$ ipython --no-banner

In [1]: import numpy as np

In [2]: from numpy import linalg as LA

In [3]: np.set_printoptions(precision=2, suppress=True, linewidth=140, legacy="1.25")

In [4]: def tidy(a):
   ...:     return np.round(a, 2) + 0
   ...: 

In [5]: M = np.loadtxt("arr.csv", delimiter=",")

In [6]: print(tidy(M))
[[ 0.78 -0.51 -0.36]
 [-0.51 -0.18 -0.84]
 [-0.36 -0.84  0.4 ]]

In [7]: w, evecs = LA.eigvalsh(M)
---------------------------------------------------------------------------
ValueError                                Traceback (most recent call last)
Cell In[7], line 1
----> 1 w, evecs = LA.eigvalsh(M)

ValueError: too many values to unpack (expected 2)

In [8]: w, evecs = LA.eigh(M)

In [9]: print(tidy(LA.eigvalsh(M @ M)))
[1. 1. 1.]

In [10]: print((w > 1e-8).sum(), (w < -1e-8).sum())
2 1

In [11]: print(tidy(evecs @ np.diag(w) @ evecs.T))
[[ 0.78 -0.51 -0.36]
 [-0.51 -0.18 -0.84]
 [-0.36 -0.84  0.4 ]]

In [12]: print(np.unique(w.round(6) + 0, return_counts=True)[1])
[1 2]

In [13]: print(tidy(evecs.T @ M @ evecs))
[[-1.  0.  0.]
 [ 0.  1.  0.]
 [ 0.  0.  1.]]

In [14]: w, evecs = LA.eig(M)

In [15]: print(tidy(w))
[ 1. -1.  1.]

In [16]: print(tidy(np.sort(LA.eigvals(M.T))))
[-1.  1.  1.]

In [17]: print(tidy(np.sort(LA.eigvals(LA.inv(M)))))
[-1.  1.  1.]

In [18]: E = np.loadtxt("layer13.csv", delimiter=",")

In [19]: print(E)
[[ 0.  0.  0.]
 [ 0.  0.  0.]
 [-9.  4.  5.]
 [-9.  4.  5.]
 [ 0.  9.  1.]
 [ 2.  9.  4.]
 [-7. 22. 10.]
 [ 0.  0.  0.]
 [-9. 13.  6.]
 [ 0.  0.  0.]
 [-9. 13.  6.]
 [ 0.  9.  1.]
 [-9.  4.  5.]
 [ 0.  9.  1.]
 [ 0.  9.  1.]
 [-9.  4.  5.]
 [ 0.  0.  0.]
 [ 0.  0.  0.]
 [ 0.  0.  0.]
 [ 0.  0.  0.]
 [ 0.  9.  1.]
 [ 0.  0.  0.]]

In [20]: # row 1 repeats row 0

In [21]: W2 = E[[17, 15]].astype(float)

In [22]: for _ in range(4):
    ...:     z = LA.norm(E[:, None] - W2, axis=-1).argmin(axis=1)
    ...:     W2 = np.array([E[z == j].mean(axis=0) for j in range(2)])
    ...: 

In [23]: print(z)
[0 0 1 1 0 0 1 0 1 0 1 0 1 0 0 1 0 0 0 0 0 0]

In [24]: print(np.abs(W2[1] - W2[0]).argmax())
0

In [25]: print(tidy(W2[1] - W2[0]))
[-8.85  5.54  5.4 ]

In [26]: d = LA.norm(E[:, None] - E[None], axis=-1)

In [27]: print(np.flatnonzero(d[0] < d.mean() / 2))
[ 0  1  7  9 16 17 18 19 21]

In [28]: print((d + 1e9 * np.eye(22)).round(6).argmin(axis=1))
[ 1  0  3  2 11  4  8  0 10  0  8  4  2  4  4  2  0  0  0  0  4  0]

In [29]: print(tidy(LA.norm(E - E.mean(axis=0), axis=1)))
[ 6.43  6.43  7.    7.    4.71  6.16 18.83  6.43 10.57  6.43 10.57  4.71  7.    4.71  4.71  7.    6.43  6.43  6.43  6.43  4.71  6.43]

In [30]: print(d.mean(axis=1).argmax())
6

In [31]: print(LA.matrix_rank(d ** 2))
5

In [32]: print(d[0].round(6).argsort(kind="stable")[:4])
[0 1 7 9]

In [33]: print(tidy(LA.norm(E, axis=1)))
[ 0.    0.   11.05 11.05  9.06 10.05 25.16  0.   16.91  0.   16.91  9.06 11.05  9.06  9.06 11.05  0.    0.    0.    0.    9.06  0.  ]

In [34]: O, evecs = LA.qr(E[:, :1])[0], LA.qr(E[:, 1:])[0]

In [35]: sv = LA.svd(O.T @ evecs, compute_uv=False)

In [36]: print(tidy(sv))
[0.92]

In [37]: cov = np.cov(E, rowvar=False)

In [38]: print(tidy(cov))
[[ 18.13  -9.41 -10.15]
 [ -9.41  35.19  12.55]
 [-10.15  12.55   8.32]]

In [39]: print(np.argwhere(np.triu(np.abs(np.corrcoef(E.T)) > 0.8, 1)))
[[0 2]]

In [40]: print(tidy(np.polyfit(E[:, 2], E[:, 1], 1)))
[1.51 1.87]

In [41]: print(np.argsort(-E.std(axis=0).round(6), kind="stable"))
[1 0 2]

In [42]: print(cov.shape)
(3, 3)

In [43]: print(np.median(E, axis=0))
[0. 4. 1.]

In [44]: print(tidy(np.corrcoef(E[:, 2], E[:, 1])[0, 1]))
0.73

In [45]: print(tidy(LA.eigvalsh(cov)[::-1]))
[45.92 15.02  0.71]

In [46]: print(tidy(E.std(axis=0)))
[4.16 5.8  2.82]

In [47]: W2 = np.array([[-3, -1, 2], [0, -1, 2]])

In [48]: F = np.repeat(W2, 23 // 2, axis=0)

In [49]: rng = np.random.default_rng(58)

In [50]: F = F + 0.3 * rng.normal(size=F.shape)

In [51]: print(tidy(F))
[[-3.17 -0.97  1.37]
 [-3.42 -1.23  1.93]
 [-2.78 -0.97  1.87]
 [-3.1  -1.07  1.91]
 [-3.24 -1.22  1.98]
 [-3.08 -1.29  2.05]
 [-2.92 -1.19  1.88]
 [-2.98 -0.65  1.57]
 [-3.1  -0.34  1.83]
 [-3.41 -0.88  1.98]
 [-2.77 -0.96  1.91]
 [ 0.22 -1.18  1.76]
 [-0.49 -0.73  1.52]
 [-0.04 -0.56  2.05]
 [-0.2  -0.55  2.56]
 [-0.35 -1.34  1.21]
 [-0.05 -1.32  2.31]
 [-0.23 -0.77  2.43]
 [-0.05 -0.3   1.58]
 [ 0.22 -1.38  2.27]
 [ 0.54 -1.09  2.25]
 [ 0.33 -1.17  2.18]]

In [52]: out = np.c_[F[:, :1] @ np.array([[2]]), np.array([3, 0, 0, 3, 0, 2, 2, 1, 2, 0, 2, 1, 2, 2, 3, 3, 2, 0, 0, 0, 0, 0])]

In [53]: print(tidy(out))
[[-6.35  3.  ]
 [-6.84  0.  ]
 [-5.56  0.  ]
 [-6.19  3.  ]
 [-6.48  0.  ]
 [-6.17  2.  ]
 [-5.83  2.  ]
 [-5.96  1.  ]
 [-6.21  2.  ]
 [-6.82  0.  ]
 [-5.54  2.  ]
 [ 0.43  1.  ]
 [-0.98  2.  ]
 [-0.08  2.  ]
 [-0.41  3.  ]
 [-0.7   3.  ]
 [-0.1   2.  ]
 [-0.47  0.  ]
 [-0.1   0.  ]
 [ 0.44  0.  ]
 [ 1.08  0.  ]
 [ 0.66  0.  ]]

In [54]: print(tidy(LA.lstsq(F, out[:, 0])[0]))
[2. 0. 0.]

In [55]: out = F / LA.norm(F, axis=1)
---------------------------------------------------------------------------
ValueError                                Traceback (most recent call last)
Cell In[55], line 1
----> 1 out = F / LA.norm(F, axis=1)

ValueError: operands could not be broadcast together with shapes (22,3) (22,) 

In [56]: out = F / LA.norm(F, axis=1, keepdims=True)

In [57]: cov = out @ out.T

In [58]: print((cov - 2 * np.eye(22)).round(6).argmax(axis=1))
[ 1  4 10  4  3  6  5  9  7  7  2 19 17 14 18 16 19 13 14 11 21 19]

In [59]: print(tidy(cov[12]))
[0.69 0.76 0.8  0.78 0.78 0.81 0.8  0.72 0.72 0.75 0.81 0.92 1.   0.95 0.95 0.93 0.96 0.97 0.94 0.93 0.88 0.91]

In [60]: arr = np.loadtxt("case2.csv", delimiter=",")

In [61]: print(arr)
[[-1.  0.  0.  0.]
 [-2. -1.  0.  0.]
 [ 0. -2.  2.  0.]
 [ 1.  0. -3.  0.]]

In [62]: print([round(float(x), 2) for x in LA.svd(arr, compute_uv=False)[:3]])
[3.99, 2.24, 1.75]

In [63]: print(tidy(LA.norm(arr, 2) / LA.norm(arr)))
0.81

In [64]: mat = np.load("run6.npy")

In [65]: print(mat)
[[0 1 1]
 [1 0 1]
 [1 1 0]]

In [66]: w, evecs = LA.eigh(M)

In [67]: x = np.array([1, 4, -4])

In [68]: print(tidy(np.abs(M).sum(axis=1).max()), np.abs(w).max())
1.65 1.0

In [69]: print(tidy(x @ M @ x))
30.08

In [70]: z = rng.permutation(3)

In [71]: print(z)
[2 0 1]

In [72]: out = mat[z][:, z]

In [73]: print(out)
[[0 1 1]
 [1 0 1]
 [1 1 0]]

In [74]: print(np.trace(out))
0

In [75]: print(tidy(LA.det(out)), tidy(LA.det(mat[z])))
2.0 2.0

In [76]: print(np.allclose(out, mat))
True

In [77]: z = rng.permutation(3)

In [78]: out = mat[:, z] * rng.choice([-1, 1], 3)

In [79]: print(out)
[[ 0  1 -1]
 [ 1  0 -1]
 [ 1  1  0]]

In [80]: Uu, _, vt = LA.svd(mat.T @ out)

In [81]: print(z)
[0 1 2]

In [82]: w, evecs = LA.eigh(mat)

In [83]: x = np.array([-1, 0, -1])

In [84]: print(np.abs(mat).sum(axis=1).max(), tidy(np.abs(w).max()))
2 2.0

In [85]: print((np.sign(evecs[:, -1].round(6)) == np.sign(evecs[0, -1].round(6))).astype(int))
[1 1 1]

In [86]: print(x @ mat @ x)
2

In [87]: print(tidy(LA.eigvalsh(mat[1:, 1:])))
[-1.  1.]

In [88]: print(x @ mat @ x / (x @ x), tidy(w[0]), tidy(w[-1]))
1.0 -1.0 2.0

In [89]: print(tidy(evecs * np.maximum(w, 0) @ evecs.T))
[[0.67 0.67 0.67]
 [0.67 0.67 0.67]
 [0.67 0.67 0.67]]
